$ ipython --no-banner

In [1]: import numpy as np

In [2]: import numpy.linalg as la

In [3]: np.set_printoptions(precision=4, suppress=True, linewidth=140, floatmode="fixed")

In [4]: mat = np.loadtxt("a.csv", delimiter=",")

In [5]: print(mat)
[[-1.0000 -2.0000 -1.0000]
 [ 2.0000 -3.0000  3.0000]
 [-1.0000 -2.0000 -1.0000]
 [-1.0000 -2.0000 -1.0000]
 [ 0.0000  0.0000  0.0000]
 [ 0.0000  0.0000  0.0000]
 [ 0.0000  0.0000  0.0000]
 [ 0.0000  0.0000  0.0000]
 [ 0.0000  0.0000  0.0000]
 [ 0.0000  0.0000  0.0000]
 [ 1.0000  3.0000 -1.0000]
 [ 1.0000  3.0000 -1.0000]
 [ 2.0000 -3.0000  3.0000]
 [ 1.0000  3.0000 -1.0000]
 [ 1.0000  3.0000 -1.0000]
 [ 1.0000  3.0000 -1.0000]
 [-1.0000 -2.0000 -1.0000]
 [ 2.0000 -3.0000  3.0000]
 [ 1.0000  3.0000 -1.0000]
 [-1.0000 -2.0000 -1.0000]
 [ 0.0000  0.0000  0.0000]
 [ 2.0000 -3.0000  3.0000]
 [-1.0000 -2.0000 -1.0000]
 [-1.0000 -2.0000 -1.0000]
 [-1.0000 -2.0000 -1.0000]
 [ 2.0000 -3.0000  3.0000]]

In [6]: A2 = np.c_[mat[:, :1] @ np.array([[1]]), np.array([3, 3, 2, 2, 2, 0, 2, 3, 3, 3, 2, 0, 2, 1, 0, 1, 3, 3, 0, 3, 1, 2, 0, 3, 3, 0])]

In [7]: print(A2)
[[-1.0000  3.0000]
 [ 2.0000  3.0000]
 [-1.0000  2.0000]
 [-1.0000  2.0000]
 [ 0.0000  2.0000]
 [ 0.0000  0.0000]
 [ 0.0000  2.0000]
 [ 0.0000  3.0000]
 [ 0.0000  3.0000]
 [ 0.0000  3.0000]
 [ 1.0000  2.0000]
 [ 1.0000  0.0000]
 [ 2.0000  2.0000]
 [ 1.0000  1.0000]
 [ 1.0000  0.0000]
 [ 1.0000  1.0000]
 [-1.0000  3.0000]
 [ 2.0000  3.0000]
 [ 1.0000  0.0000]
 [-1.0000  3.0000]
 [ 0.0000  1.0000]
 [ 2.0000  2.0000]
 [-1.0000  0.0000]
 [-1.0000  3.0000]
 [-1.0000  3.0000]
 [ 2.0000  0.0000]]

In [8]: print(la.matrix_rank(np.c_[mat, A2]))
4

In [9]: print(la.matrix_rank(A2))
2

In [10]: J = np.loadtxt("arr.csv", delimiter=",")

In [11]: print(J)
[[-0.7000 -0.5000  1.5000  0.7000]
 [ 1.2000 -0.4000  0.0000 -0.9000]
 [-0.1000  0.2000 -0.3000  1.5000]]

In [12]: A2 = np.array([[-1, 1, -2], [-2, -3, -1], [-2, -3, -2], [-2, 1, 3]])

In [13]: print(la.matrix_rank(np.vstack([J, A2.T])))
4

In [14]: print(la.matrix_rank(J @ A2))
3

In [15]: print(np.einsum("ik,kj->ji", J, A2))
[[-2.7000  1.4000 -2.7000]
 [-3.0000  1.5000  1.7000]
 [ 1.0000 -4.7000  5.1000]]

In [16]: print(np.einsum("ij,ij->i", J, J))
[3.4800 2.4100 2.3900]

In [17]: print(A2.T @ J.T)
[[-2.7000  1.4000 -2.7000]
 [-3.0000  1.5000  1.7000]
 [ 1.0000 -4.7000  5.1000]]

In [18]: print(J.shape)
(3, 4)

In [19]: print(np.diff(J, axis=0))
[[ 1.9000  0.1000 -1.5000 -1.6000]
 [-1.3000  0.6000 -0.3000  2.4000]]

In [20]: print(J.sum(axis=1))
[ 1.0000 -0.1000  1.3000]

In [21]: print(la.svd(J, compute_uv=False))
[2.2500 1.5737 0.8608]

In [22]: print(np.count_nonzero(J))
11

In [23]: J[3]
Traceback (most recent call last):
  Cell In[23], line 1
    J[3]
IndexError: index 3 is out of bounds for axis 0 with size 3


In [24]: x0 = np.array([0, 1, 5, 3])

In [25]: h = np.maximum(J @ x0, 0)

In [26]: print(h)
[9.1000 0.0000 3.2000]

In [27]: print(np.maximum(J @ x0, 0) - np.maximum(-J @ x0, 0))
[ 9.1000 -3.1000  3.2000]

In [28]: print(J.T @ h)
[-6.6900 -3.9100 12.6900 11.1700]

In [29]: print(np.maximum(J @ (3 * x0), 0))
[27.3000  0.0000  9.6000]

In [30]: arr = np.loadtxt("out7.csv", delimiter=",")

In [31]: print(arr)
[[ 2.1112 -0.3813  2.2178  1.5302  0.7360  2.7565]
 [ 1.9772  2.9568 -1.7278 -1.0360  0.6163  1.0686]
 [ 0.1292  0.6395  0.4141  1.6818 -4.4061  0.7606]]

In [32]: rng = np.random.default_rng(408779)

In [33]: A2 = arr + rng.integers(-2, 3, (3, 1)) @ rng.integers(-2, 3, (1, 6))

In [34]: print(A2)
[[ 0.1112 -2.3813  6.2178 -2.4698  4.7360 -1.2435]
 [ 1.9772  2.9568 -1.7278 -1.0360  0.6163  1.0686]
 [ 1.1292  1.6395 -1.5859  3.6818 -6.4061  2.7606]]

In [35]: print(la.matrix_rank(A2 - arr, tol=1e-8))
1

In [36]: print(np.abs(A2 - arr).sum(axis=1))
[20.0000  0.0000 10.0000]

In [37]: print(np.round(la.svd(A2 - arr, compute_uv=False), 4) + 0)
[9.4868 0.0000 0.0000]

In [38]: A = np.load("dump.npy")

In [39]: print(A)
[[0 1 0 0 0 0]
 [1 0 0 0 0 0]
 [0 0 0 1 0 1]
 [0 0 1 0 1 1]
 [0 0 0 1 0 1]
 [0 0 1 1 1 0]]

In [40]: # 2 blocks once reordered

In [41]: A2 = A / la.norm(A, axis=1, keepdims=True)

In [42]: G = A2 @ A2.T

In [43]: print(G)
[[1.0000 0.0000 0.0000 0.0000 0.0000 0.0000]
 [0.0000 1.0000 0.0000 0.0000 0.0000 0.0000]
 [0.0000 0.0000 1.0000 0.4082 1.0000 0.4082]
 [0.0000 0.0000 0.4082 1.0000 0.4082 0.6667]
 [0.0000 0.0000 1.0000 0.4082 1.0000 0.4082]
 [0.0000 0.0000 0.4082 0.6667 0.4082 1.0000]]

In [44]: G = A.T @ A

In [45]: print(np.round(la.eigvalsh(G)[::-1], 4) + 0)
[6.5616 2.4384 1.0000 1.0000 1.0000 0.0000]

In [46]: print(np.round(la.svd(A, compute_uv=False) ** 2, 4) + 0)
[6.5616 2.4384 1.0000 1.0000 1.0000 0.0000]

In [47]: print(la.matrix_rank(G))
5

In [48]: print(np.trace(G), (A ** 2).sum())
12 12

In [49]: print(round(float(la.norm(A[4] - A[1])), 4))
1.7321

In [50]: print(round(float(la.norm(A, 1)), 4), round(la.norm(A, np.inf), 4))
3.0 3.0

In [51]: t = np.sort(rng.uniform(-2, 2, 27))

In [52]: W0 = np.c_[t, t ** 2, t ** 3] @ np.array([[5, 4, 8], [1, 6, 0], [6, 0, 7]])

In [53]: print(W0)
[[-45.1731  13.5258 -60.8420]
 [-35.3489  10.6197 -48.3252]
 [-32.9446   9.8794 -45.2415]
 [-25.8917   7.6288 -36.1340]
 [-24.6983   7.2350 -34.5820]
 [-21.6787   6.2196 -30.6371]
 [-11.9986   2.7560 -17.7396]
 [-10.2590   2.0986 -15.3573]
 [ -9.0180   1.6250 -13.6382]
 [ -8.1859   1.3066 -12.4744]
 [ -7.3540   0.9890 -11.3002]
 [ -6.5458   0.6828 -10.1474]
 [ -5.2401   0.2013  -8.2539]
 [ -3.6020  -0.3406  -5.8040]
 [ -2.8770  -0.5281  -4.6828]
 [ -1.4411  -0.6482  -2.3735]
 [  1.1904   1.1474   1.8033]
 [  2.2570   2.2665   3.2697]
 [  3.4261   3.4294   4.7816]
 [  3.7846   3.7685   5.2327]
 [  4.0025   3.9707   5.5046]
 [  5.4193   5.2188   7.2424]
 [  8.8805   7.8952  11.3613]
 [ 10.1230   8.7614  12.8160]
 [ 18.6139  13.8813  22.6204]
 [ 22.6947  16.0142  27.2913]
 [ 38.0409  22.9830  44.7764]]

In [54]: x0 = np.array([3, 2, -3])

In [55]: rhs = W0 @ x0

In [56]: print(np.round(la.pinv(W0) @ W0, 4) + 0)
[[1.0000 0.0000 0.0000]
 [0.0000 1.0000 0.0000]
 [0.0000 0.0000 1.0000]]

In [57]: try:
    ...:     la.solve(W0, rhs)
    ...: except la.LinAlgError as e:
    ...:     print(e)
    ...: 
Last 2 dimensions of the array must be square

In [58]: print(la.solve(W0.T @ W0, W0.T @ rhs))
[ 3.0000  2.0000 -3.0000]

In [59]: rhs = rhs + 0.02 * rng.normal(size=27)

In [60]: print(rhs)
[74.0353 60.1685 56.6422 45.9726 44.1457 39.2903 22.7330 19.5104 17.1020 15.4857 13.8098 12.1971  9.4348  5.9212  4.3432  1.5129  0.4649
  1.4893  2.7916  3.1756  3.4422  4.9767  8.3264  9.4144 15.7213 18.2146 25.7553]

In [61]: b, *_ = la.lstsq(W0, rhs)

In [62]: print(round(la.norm(rhs - W0 @ b), 4))
0.0695

In [63]: print(np.round(W0.T @ (rhs - W0 @ b), 4) + 0)
[0.0000 0.0000 0.0000]

In [64]: print([round(float(la.norm(la.solve(W0.T @ W0 + lam * np.eye(3), W0.T @ rhs))), 2) for lam in (0, 1, 10, 100)])
[4.69, 4.38, 3.17, 2.4]

In [65]: print(b.round())
[ 3.0000  2.0000 -3.0000]
